In [1]: import numpy as np

In [2]: import numpy.linalg as la

In [3]: np.set_printoptions(precision=3, suppress=True, linewidth=100, floatmode="fixed")

In [4]: M = np.array([[1, 0, 0, 0, 0],
   ...:     [-2, 1, 0, 0, 0],
   ...:     [0, 1, 1, 0, 0],
   ...:     [-2, 0, -1, 1, 0],
   ...:     [2, 0, -2, -1, 1]])

In [5]: vals, evecs = la.eig(M)

In [6]: print(vals)
[1.000 1.000 1.000 1.000 1.000]

In [7]: print(np.prod(vals))
1.0

In [8]: print(np.sort(la.eigvals(M.T)))
[1.000 1.000 1.000 1.000 1.000]

In [9]: print(M @ evecs[:, 0] - vals[0] * evecs[:, 0])
[0.000 0.000 0.000 0.000 0.000]

In [10]: Y = np.array([[-4, 3, 3], [1, -4, -3], [-4, -4, 1], [-5, 0, 3], [-1, 1, 0]])

In [11]: print(la.matrix_rank(np.vstack([M, Y.T])))
5

In [12]: print(M @ Y)
[[ -4   3   3]
 [  9 -10  -9]
 [ -3  -8  -2]
 [  7  -2  -4]
 [  4  15   1]]

In [13]: print(np.einsum("ik,kj->ij", M, Y))
[[ -4   3   3]
 [  9 -10  -9]
 [ -3  -8  -2]
 [  7  -2  -4]
 [  4  15   1]]

In [14]: proj = np.triu(np.array([[-5, 0, -3, 5, -5],
    ...:     [2, -1, 5, 1, 5],
    ...:     [0, -1, 5, -3, 5],
    ...:     [4, 5, -1, 0, -1],
    ...:     [-4, -1, 1, 3, 4]]), 1) + np.eye(5)

In [15]: Y = proj @ M @ la.inv(proj)

In [16]: print(la.matrix_rank(Y))
5

In [17]: print(Y)
[[-19.000  -3.000 -40.000 -12.000 103.000]
 [  6.000   6.000 -18.000 -94.000   1.000]
 [ 16.000   1.000  37.000  22.000 -83.000]
 [ -4.000   0.000 -11.000 -11.000  23.000]
 [  2.000   0.000   4.000   1.000  -8.000]]

In [18]: print(proj @ M - M @ proj)
[[-20.000  -3.000   5.000   5.000   0.000]
 [  8.000   5.000 -17.000   5.000 -10.000]
 [ 16.000   0.000 -12.000  -6.000  -5.000]
 [ -2.000   0.000  -4.000   8.000  -5.000]
 [  0.000   0.000   6.000 -16.000  19.000]]
